$ python -q
>>> import numpy as np
>>> np.set_printoptions(precision=2, suppress=True, linewidth=120, sign=" ")
>>> arr = np.loadtxt("data.csv", delimiter=",")
>>> arr
array([[  0.,  18.,   6.],
       [  0.,  26.,  10.],
       [  0.,  10.,   2.],
       [  0.,  18.,   6.],
       [  7.,   0.,   0.],
       [  0.,  26.,  10.],
       [  0.,  26.,  10.],
       [  7.,   0.,   0.],
       [  7.,   0.,   0.],
       [  0.,   2.,   0.],
       [  7.,   0.,   0.],
       [  4.,   0.,   0.],
       [  0.,   2.,   0.],
       [  1.,   0.,   0.]])
>>> W2 = arr[[6, 10]].astype(float)
>>> for _ in range(6):
...     z = np.linalg.norm(arr[:, None] - W2, axis=-1).argmin(axis=1)
...     W2 = np.array([arr[z == j].mean(axis=0) for j in range(2)])
... 
>>> z
array([ 0,  0,  1,  0,  1,  0,  0,  1,  1,  1,  1,  1,  1,  1])
>>> W2[1] - W2[0]
array([  3.67, -21.24,  -8.18])
>>> np.abs(W2[1] - W2[0]).argmax()
np.int64(1)
>>> np.bincount(z)
array([ 5,  9])
>>> K = np.loadtxt("a.csv", delimiter=",")
>>> K
array([[ -0.9,   0. ,   0.5,   0.1,  -1.9,  -0.5,   0.8,  -1. ],
       [ -1.3,   0.3,   1.4,  -0.3,  -0.4,  -0.5,   0.8,   0.2],
       [  2.3,   1.9,  -0.9,  -0.9,  -0.7,   0.3,  -0.9,  -0.7],
       [ -1.3,   0.9,  -1.1,   1.2,   0.3,   0.2,  -0.4,   0.1],
       [  0.3,  -0.5,   0.1,  -0.1,   1.2,   0.8,   0.1,  -0.7],
       [  0.7,  -0.7,   2.1,   0.4,  -0.5,   0.5,   0.1,   0.3],
       [  1.6,   0.4,   0.3,  -2. ,   0.1,  -0.6,   1.3,   1.2],
       [  1.8,  -1. ,  -0.2,   0.3,  -2.1,   0. ,   0.5,  -1.2],
       [ -0.9,   1.3,  -1.5,   1.2,  -0.4,  -2.3,  -1.7,   0.2],
       [  0.4,  -0.6,   0.9,  -1.6,  -2.1,   0.3,  -1.2,  -0.5],
       [ -0.7,  -0.3,   2.9,   0.1,   0.2,   0.7,   1.2,  -0.8],
       [ -0.6,   2.7,   1.5,  -0.3,   0.2,  -1. ,  -0.7,   0.9],
       [  0.2,  -1. ,   0.7,  -0.1,  -0.5,  -1.4,   0.8,  -1.3],
       [  0.2,   0.5,  -1. ,  -0.1,   0.2,  -0.5,  -1.9,   0.6],
       [ -0.3,  -0.9,   0.5,   1.4,  -1.6,   1. ,   1.2,  -0.8],
       [  1.1,  -0.3,  -0.8,   0.7,  -0.7,   0.2,   0.9,   0.3],
       [  0.8,   0.9,   0.5,  -1.2,  -0.6,  -0.1,   0.3,   1.3],
       [  2.1,   0. ,  -0.5,  -2.3,   0. ,  -0.9,   0.7,  -0.1],
       [  0.4,  -0.3,  -1.4,  -1.3,   2.6,  -1. ,  -0.8,   1.6],
       [  1.1,  -1.1,  -0.2,  -0.3,   1.2,   2.5,  -1.1,   1.4],
       [  0.4,  -0.8,   0.5,  -0.5,  -1. ,   1.4,   1.7,   0.4],
       [  6. , -44. , -16. ,   4. ,  -2. ,  22. ,  16. ,  -4. ],
       [ -0.1,   1. ,  -0.2,  -1.2,  -1. ,  -0.8,  -1.3,  -0.3],
       [  2.5,   1.7,  -1.1,   2.4,  -0.5,  -1.4,  -0.7,  -1.2],
       [ -0.1,  -0.8,  -1.1,  -1.9,   0.7,  -0.6,  -0.2,   0.5],
       [  0.4,   0.1,   0.4,  -1.2,   0.4,   0.5,   1. ,  -1.2],
       [ -1.9,   0.4,   0.9,   1.2,   0.3,   0.7,   0.5,  -0.9],
       [ -1.8,   1.4,  -0.2,   0.8,   0. ,  -0.4,  -0.7,   0.3],
       [ -1.2,  -1.5,   0.7,  -2.3,   0.4,  -1.1,  -0.8,   1.6],
       [  0.3,   0.1,  -1.7,  -1.7,   0.1,   0.5,  -1.3,   1.3],
       [  1.4,  -0.1,  -0.5,   0.1,   0.1,   1.3,   0.6,   0.5],
       [ -0.5,  -1.4,   0.3,   0.3,  -1.3,  -1.9,   1.4,  -0.3],
       [ -0.7,   0.6,  -0.5,   0.9,  -0.7,   0.2,   2.5,   0. ],
       [ -0.2,   1.7,   0.4,   1.1,   2.2,  -1.7,   1.8,  -1.4],
       [ -0.4,   1.9,  -1.5,   0.2,  -0.2,   1.2,  -0.8,   0.4],
       [  0.1,  -0.9,  -0.8,  -1.6,   0.3,   0.3,  -0.4,   1.5],
       [  1.1,   1.9,  -0.4,  -0.3,  -1.4,  -0.3,  -1. ,   0. ],
       [ -0.9,  -0.7,  -0.4,   0.2,   0.3,   0.5,  -0.6,  -0.5]])
>>> Ac = K - K.mean(axis=0)
>>> V = np.linalg.svd(Ac)[2][:1]
>>> A2 = Ac - Ac @ V.T @ V
>>> np.cov(Ac @ V.T, rowvar=False)
array( 80.74)
>>> np.linalg.norm(A2, axis=1).round(6).argmax()
np.int64(23)
>>> round(float(np.linalg.norm(A2) / np.linalg.norm(Ac)), 2)
0.29
>>> A = np.loadtxt("x.csv", delimiter=",")
>>> A.round(2) + 0
array([[-0.27,  0.07, -0.27,  0.26,  0.53,  0.2 , -0.12,  0.43, -0.37],
       [-0.12, -0.23, -0.1 ,  0.17, -0.29,  0.12,  0.31,  0.07, -0.02],
       [ 0.12,  0.23, -0.36, -0.13, -0.04, -0.1 ,  0.31, -0.44, -0.29],
       [-0.36,  0.58,  0.07, -0.42, -0.09,  0.03,  0.22,  0.33,  0.39],
       [-0.36, -0.16, -0.06,  0.  , -0.23, -0.23,  0.53,  0.06, -0.37],
       [ 0.42, -0.22, -0.04,  0.25, -0.08, -0.38,  0.24,  0.49,  0.31],
       [-0.21,  0.11, -0.3 ,  0.01,  0.  , -0.77, -0.41, -0.11,  0.05],
       [-0.21, -0.14, -0.16,  0.24,  0.41,  0.08,  0.28, -0.44,  0.58],
       [-0.21, -0.12,  0.48,  0.1 , -0.29,  0.04, -0.26, -0.21, -0.05],
       [ 0.24,  0.12, -0.59,  0.01, -0.43,  0.36, -0.21,  0.01,  0.11],
       [-0.3 ,  0.31, -0.01,  0.69, -0.32,  0.05, -0.06,  0.01,  0.09],
       [ 0.42,  0.57,  0.29,  0.31,  0.15, -0.1 ,  0.2 , -0.12, -0.17]])
>>> Q, V = np.linalg.qr(A[:, :3])[0], np.linalg.qr(A[:, 3:])[0]
>>> s = np.linalg.svd(Q.T @ V, compute_uv=False)
>>> round(np.linalg.norm(Q @ Q.T - V @ V.T, 2), 2)
np.float64(1.0)
>>> (s > 0.9).sum()
np.int64(0)
>>> vec = np.array([-2, 5, -4, 4, 4, 3, -5, -4, -4])
>>> rhs = A @ vec
>>> try:
...     np.linalg.solve(A, rhs)
... except np.linalg.LinAlgError as e:
...     print(e)
... 
Last 2 dimensions of the array must be square
>>> rhs
array([ 6.1 , -2.33,  2.72, -2.64, -2.83, -6.71,  2.17,  1.24, -0.38,  2.46,  3.75,  2.54])
>>> np.linalg.solve(A.T @ A, A.T @ rhs)
array([-2.,  5., -4.,  4.,  4.,  3., -5., -4., -4.])
>>> rng = np.random.default_rng(96)
>>> rhs = rhs + 0.1 * rng.normal(size=12)
>>> rhs
array([ 6.01, -2.18,  2.64, -2.82, -2.87, -6.55,  2.08,  1.34, -0.43,  2.38,  3.82,  2.61])
>>> beta, *_ = np.linalg.lstsq(A, rhs)
>>> [round(float(np.linalg.norm(np.linalg.solve(A.T @ A + lam * np.eye(9), A.T @ rhs))), 2) for lam in (0, 1, 10, 100)]
[11.84, 5.92, 1.08, 0.12]
>>> np.round(A.T @ (rhs - A @ beta), 2) + 0
array([ 0.,  0.,  0.,  0.,  0.,  0.,  0.,  0.,  0.])
